$ python -q
>>> import numpy as np
>>> np.set_printoptions(suppress=True, linewidth=160)
>>> mat = np.array([[0, 2, 0, 2, 0],
...     [0, 0, 0, 1, 2],
...     [2, 0, 1, 1, 1],
...     [2, 0, 0, 0, 1],
...     [0, 2, 1, 2, 2]])
>>> round(float(np.linalg.det(mat[::-1])), 1)
16.0
>>> np.kron(np.eye(2, dtype=int), mat)
array([[0, 2, 0, 2, 0, 0, 0, 0, 0, 0],
       [0, 0, 0, 1, 2, 0, 0, 0, 0, 0],
       [2, 0, 1, 1, 1, 0, 0, 0, 0, 0],
       [2, 0, 0, 0, 1, 0, 0, 0, 0, 0],
       [0, 2, 1, 2, 2, 0, 0, 0, 0, 0],
       [0, 0, 0, 0, 0, 0, 2, 0, 2, 0],
       [0, 0, 0, 0, 0, 0, 0, 0, 1, 2],
       [0, 0, 0, 0, 0, 2, 0, 1, 1, 1],
       [0, 0, 0, 0, 0, 2, 0, 0, 0, 1],
       [0, 0, 0, 0, 0, 0, 2, 1, 2, 2]])
>>> np.einsum("ij,ji->", mat, mat)
np.int64(27)
>>> round(float(np.linalg.eigvals(mat).sum().real), 1)
3.0
>>> np.round(np.poly(mat), 1)
array([  1.,  -3.,  -9.,  11.,  -2., -16.])
>>> np.einsum("ii->", mat)
np.int64(3)
>>> np.round(np.linalg.det(2 * mat), 1), round(float(np.linalg.det(mat)), 1)
(np.float64(512.0), 16.0)
>>> np.unravel_index(np.abs(mat).argmax(), mat.shape)
(np.int64(0), np.int64(1))
>>> mat - mat[0]
array([[ 0,  0,  0,  0,  0],
       [ 0, -2,  0, -1,  2],
       [ 2, -2,  1, -1,  1],
       [ 2, -2,  0, -2,  1],
       [ 0,  0,  1,  0,  2]])
>>> np.linalg.matrix_rank(mat)
np.int64(5)
>>> mat.sum(axis=1)
array([4, 3, 5, 3, 7])
>>> mat.shape
(5, 5)
